% ipython --no-banner

In [1]: import numpy as np

In [2]: from numpy import linalg as LA

In [3]: np.set_printoptions(precision=2, suppress=True, linewidth=160)

In [4]: def rnd(a):
   ...:     return np.round(a, 2) + 0
   ...: 

In [5]: W0 = np.loadtxt("layer17.csv", delimiter=",")

In [6]: W0
Out[6]: 
array([[180.93, 141.14,  19.99,  40.29],
       [180.69, 139.78,  18.41,  40.15],
       [180.84, 139.67,  19.78,  39.27],
       [181.96, 138.41,  19.44,  41.53],
       [178.79, 139.69,  20.7 ,  38.38],
       [180.84, 140.91,  18.68,  40.49],
       [179.89, 139.53,  20.26,  38.48],
       [179.34, 137.12,  19.76,  40.25],
       [179.96, 139.25,  20.9 ,  40.21],
       [180.18, 140.92,  21.59,  39.5 ],
       [180.  , 139.06,  21.11,  40.46],
       [179.47, 141.5 ,  19.78,  40.8 ],
       [178.32, 139.65,  20.59,  41.33],
       [180.57, 141.44,  19.83,  39.78],
       [179.58, 139.7 ,  19.34,  39.91],
       [181.05, 140.51,  18.74,  37.64],
       [179.36, 138.8 ,  22.6 ,  40.47],
       [179.81, 142.88,  20.34,  39.  ],
       [181.71, 138.51,  18.65,  40.4 ],
       [179.7 , 139.35,  20.38,  39.65],
       [180.6 , 140.25,  21.87,  39.46],
       [181.11, 141.56,  19.28,  41.03]])

In [7]: idx = W0[:, 0] > np.median(W0[:, 0])

In [8]: u = W0[idx].mean(axis=0) - W0[~idx].mean(axis=0)

In [9]: rnd(u)
Out[9]: array([ 1.48,  0.6 , -0.86,  0.05])

In [10]: idx.astype(int)
Out[10]: array([1, 1, 1, 1, 0, 1, 0, 0, 0, 1, 0, 0, 0, 1, 0, 1, 0, 0, 1, 0, 1, 1])

In [11]: rnd((((W0 - W0.mean(axis=0)) @ u > 0) == idx).mean())
Out[11]: np.float64(0.82)

In [12]: print(((W0 - W0.mean(axis=0)) @ u > 0).astype(int))
[1 1 1 1 0 1 0 0 0 0 0 1 0 1 0 1 0 1 1 0 0 1]

In [13]: Xs = (W0 - W0.mean(axis=0)) / W0.std(axis=0)

In [14]: np.argwhere(np.abs(Xs) > 2)
Out[14]: 
array([[ 7,  1],
       [12,  0],
       [15,  3],
       [16,  2],
       [17,  1]])

In [15]: c = LA.lstsq(np.delete(Xs, 1, axis=1), Xs[:, 1])[0]

In [16]: np.abs(c).argmax()
Out[16]: np.int64(2)

In [17]: B = np.c_[W0[:, :1] @ np.array([[1]]), np.array([3, 0, 1, -1, -1, 0, -3, 2, 3, 2, 0, 0, 2, -3, 3, -1, 2, -2, -1, -1, 0, 2])]

In [18]: B
Out[18]: 
array([[180.93,   3.  ],
       [180.69,   0.  ],
       [180.84,   1.  ],
       [181.96,  -1.  ],
       [178.79,  -1.  ],
       [180.84,   0.  ],
       [179.89,  -3.  ],
       [179.34,   2.  ],
       [179.96,   3.  ],
       [180.18,   2.  ],
       [180.  ,   0.  ],
       [179.47,   0.  ],
       [178.32,   2.  ],
       [180.57,  -3.  ],
       [179.58,   3.  ],
       [181.05,  -1.  ],
       [179.36,   2.  ],
       [179.81,  -2.  ],
       [181.71,  -1.  ],
       [179.7 ,  -1.  ],
       [180.6 ,   0.  ],
       [181.11,   2.  ]])

In [19]: print(LA.matrix_rank(B))
2

In [20]: LA.matrix_rank(np.c_[W0, B])
Out[20]: np.int64(5)

In [21]: rnd(LA.norm(LA.qr(W0)[0].T @ B, axis=0) ** 2 / ((B ** 2).sum(axis=0) + 1e-12))
Out[21]: array([1.  , 0.27])

In [22]: rnd(LA.norm(B - W0 @ LA.lstsq(W0, B)[0], axis=0))
Out[22]: array([0.  , 7.42])

In [23]: rnd(LA.lstsq(W0, B[:, 0])[0])
Out[23]: array([1., 0., 0., 0.])

In [24]: hat = W0 @ LA.solve(W0.T @ W0, W0.T)

In [25]: rnd(hat @ W0[:, 0])
Out[25]: 
array([180.93, 180.69, 180.84, 181.96, 178.79, 180.84, 179.89, 179.34, 179.96, 180.18, 180.  , 179.47, 178.32, 180.57, 179.58, 181.05, 179.36, 179.81, 181.71,
       179.7 , 180.6 , 181.11])

In [26]: rnd(np.trace(hat))
Out[26]: np.float64(4.0)

In [27]: X = np.load("dump.npy")

In [28]: X
Out[28]: 
array([[0, 1],
       [1, 0]])

In [29]: # row-stochastic, so 1 is an eigenvalue

In [30]: hat = np.triu(np.array([[0, 0], [1, -1]]), 1) + np.eye(2)

In [31]: B = hat @ X @ LA.inv(hat)

In [32]: B
Out[32]: 
array([[0., 1.],
       [1., 0.]])

In [33]: np.trace(B), np.trace(X)
Out[33]: (np.float64(0.0), np.int64(0))

In [34]: print(np.poly(B))
[ 1.  0. -1.]

In [35]: w, vecs = LA.eigh(X)

In [36]: x = np.array([1, 3])

In [37]: (np.sign(vecs[:, -1].round(6)) == np.sign(vecs[0, -1].round(6))).astype(int)
Out[37]: array([1, 1])

In [38]: np.abs(X).sum(axis=1).max(), np.abs(w).max()
Out[38]: (np.int64(1), np.float64(1.0))

In [39]: x @ X @ x
Out[39]: np.int64(6)

In [40]: x = np.array([2, 3])

In [41]: h = np.maximum(X @ x, 0)

In [42]: np.flatnonzero(h > 1e-9)
Out[42]: array([0, 1])

In [43]: E = np.array([[-1.4, 1.3, 1.3, 0.1, -0.7, 0.5, 0.2],
    ...:     [-0.2, -0.7, -0.2, 2.1, 0.4, -1.1, -1.3],
    ...:     [0.8, -1.7, 0.4, 0.3, 1.2, 0.5, 0.7],
    ...:     [-1.0, -0.3, -0.1, 0.8, 1.3, 1.8, 0.1],
    ...:     [-0.6, -1.2, -0.1, 1.1, -1.2, -0.2, 1.4],
    ...:     [0.3, 2.2, -1.0, 0.0, 0.8, 0.9, -1.8],
    ...:     [-0.1, -0.6, 1.6, 0.1, -1.7, -1.2, 1.2]])

In [44]: x = np.array([1, 0, 0, 0, 2, 2, 0])

In [45]: y = E @ x

In [46]: c, lr = np.zeros(7), 1 / LA.norm(E, 2) ** 2

In [47]: for i in range(40):
    ...:     c -= lr * E.T @ (E @ c - y)
    ...:     if i % 10 == 0: print(i, round(LA.norm(E @ c - y), 2))
    ...: 
0 4.06
10 0.58
20 0.41
30 0.33

In [48]: rnd(LA.cond(E))
Out[48]: np.float64(74.05)

In [49]: Uu, s, vt = LA.svd(E)

In [50]: rnd(s)
Out[50]: array([4.75, 3.5 , 2.84, 2.67, 1.48, 0.65, 0.06])

In [51]: np.argmax(s[:-1] / (s[1:] + 1e-6)) + 1
Out[51]: np.int64(6)

In [52]: B = Uu[:, :6] @ np.diag(s[:6]) @ vt[:6]

In [53]: print(rnd(LA.norm(E - B) / LA.norm(E)))
0.01

In [54]: LA.matrix_rank(E, rtol=0.05)
Out[54]: np.int64(6)

In [55]: rnd(np.abs(E - B).max())
Out[55]: np.float64(0.02)

In [56]: rnd(LA.norm(E - B, 2)), rnd(s[6])
Out[56]: (np.float64(0.06), np.float64(0.06))

In [57]: u = np.array([0, -4, -2, 2, -3, 1, -2])

In [58]: B = E + np.outer(u, np.eye(7)[4])

In [59]: LA.matrix_rank(B - E)
Out[59]: np.int64(1)

In [60]: LA.matrix_rank(LA.inv(B) - LA.inv(E), tol=1e-8)
Out[60]: np.int64(1)

In [61]: rnd(LA.det(B) / LA.det(E)), rnd(1 + LA.solve(E, u)[4])
Out[61]: (np.float64(-9.83), np.float64(-9.83))

In [62]: m1 = np.load("x.npy")

In [63]: m1
Out[63]: 
array([[4, 4, 1, 4],
       [8, 8, 5, 8],
       [6, 6, 3, 6],
       [5, 5, 2, 5]])

In [64]: # column 1 repeats column 0

In [65]: print([round(float(x), 2) for x in LA.svd(m1, compute_uv=False)[:3]])
[21.45, 1.43, 0.0]

In [66]: print(np.argsort(-LA.norm(m1, axis=0).round(6), kind="stable")[:3])
[0 1 3]

In [67]: LA.cond(m1) > 100
Out[67]: np.True_

In [68]: LA.matrix_rank(m1, rtol=0.1)
Out[68]: np.int64(1)

In [69]: Uu, s, vt = LA.svd(m1)

In [70]: np.argmax(s[:-1] / (s[1:] + 1e-6)) + 1
Out[70]: np.int64(2)

In [71]: rnd(s)
Out[71]: array([21.45,  1.43,  0.  ,  0.  ])

In [72]: B = Uu[:, :2] @ np.diag(s[:2]) @ vt[:2]

In [73]: print(rnd(np.abs(m1 - B).max()))
0.0

In [74]: B = m1[0, 0] * m1[1:] - np.outer(m1[1:, 0], m1[0])

In [75]: B
Out[75]: 
array([[ 0,  0, 12,  0],
       [ 0,  0,  6,  0],
       [ 0,  0,  3,  0]])

In [76]: np.flatnonzero(~B.round(6).any(axis=1))
Out[76]: array([], dtype=int64)

In [77]: LA.matrix_rank(B), LA.matrix_rank(m1)
Out[77]: (np.int64(1), np.int64(2))

In [78]: B = m1 / LA.norm(m1, axis=1, keepdims=True)

In [79]: cov = B @ B.T

In [80]: (np.abs(cov) > 0.9).astype(int)
Out[80]: 
array([[1, 1, 1, 1],
       [1, 1, 1, 1],
       [1, 1, 1, 1],
       [1, 1, 1, 1]])

In [81]: rnd(cov[2])
Out[81]: array([0.99, 1.  , 1.  , 1.  ])

In [82]: rnd(cov)
Out[82]: 
array([[1.  , 0.98, 0.99, 1.  ],
       [0.98, 1.  , 1.  , 0.99],
       [0.99, 1.  , 1.  , 1.  ],
       [1.  , 0.99, 1.  , 1.  ]])

In [83]: K = np.loadtxt("out10.csv", delimiter=",")

In [84]: K
Out[84]: 
array([[0., 4., 7., 5., 5., 6., 4.],
       [5., 5., 4., 5., 4., 6., 1.],
       [5., 3., 3., 3., 1., 3., 1.],
       [0., 0., 0., 0., 0., 0., 0.],
       [0., 1., 3., 1., 2., 2., 0.],
       [5., 6., 5., 2., 5., 5., 2.],
       [3., 3., 0., 0., 3., 1., 2.],
       [0., 1., 3., 1., 2., 2., 0.],
       [5., 3., 3., 3., 1., 3., 1.],
       [2., 4., 1., 4., 3., 4., 2.],
       [3., 3., 0., 0., 3., 1., 2.],
       [3., 4., 7., 5., 4., 6., 3.],
       [3., 2., 4., 3., 3., 3., 1.],
       [3., 2., 4., 3., 3., 3., 1.],
       [2., 3., 5., 2., 2., 4., 0.]])

In [85]: # row 7 repeats row 4

In [86]: W2 = K[[14, 3]].astype(float)

In [87]: for _ in range(7):
    ...:     idx = LA.norm(K[:, None] - W2, axis=-1).argmin(axis=1)
    ...:     W2 = np.array([K[idx == j].mean(axis=0) for j in range(2)])
    ...: 

In [88]: idx
Out[88]: array([0, 0, 0, 1, 1, 0, 1, 1, 0, 0, 1, 0, 0, 0, 0])

In [89]: np.abs(W2[1] - W2[0]).argmax()
Out[89]: np.int64(3)

In [90]: W2
Out[90]: 
array([[3.3, 3.6, 4.3, 3.5, 3.1, 4.3, 1.6],
       [1.2, 1.6, 1.2, 0.4, 2. , 1.2, 0.8]])
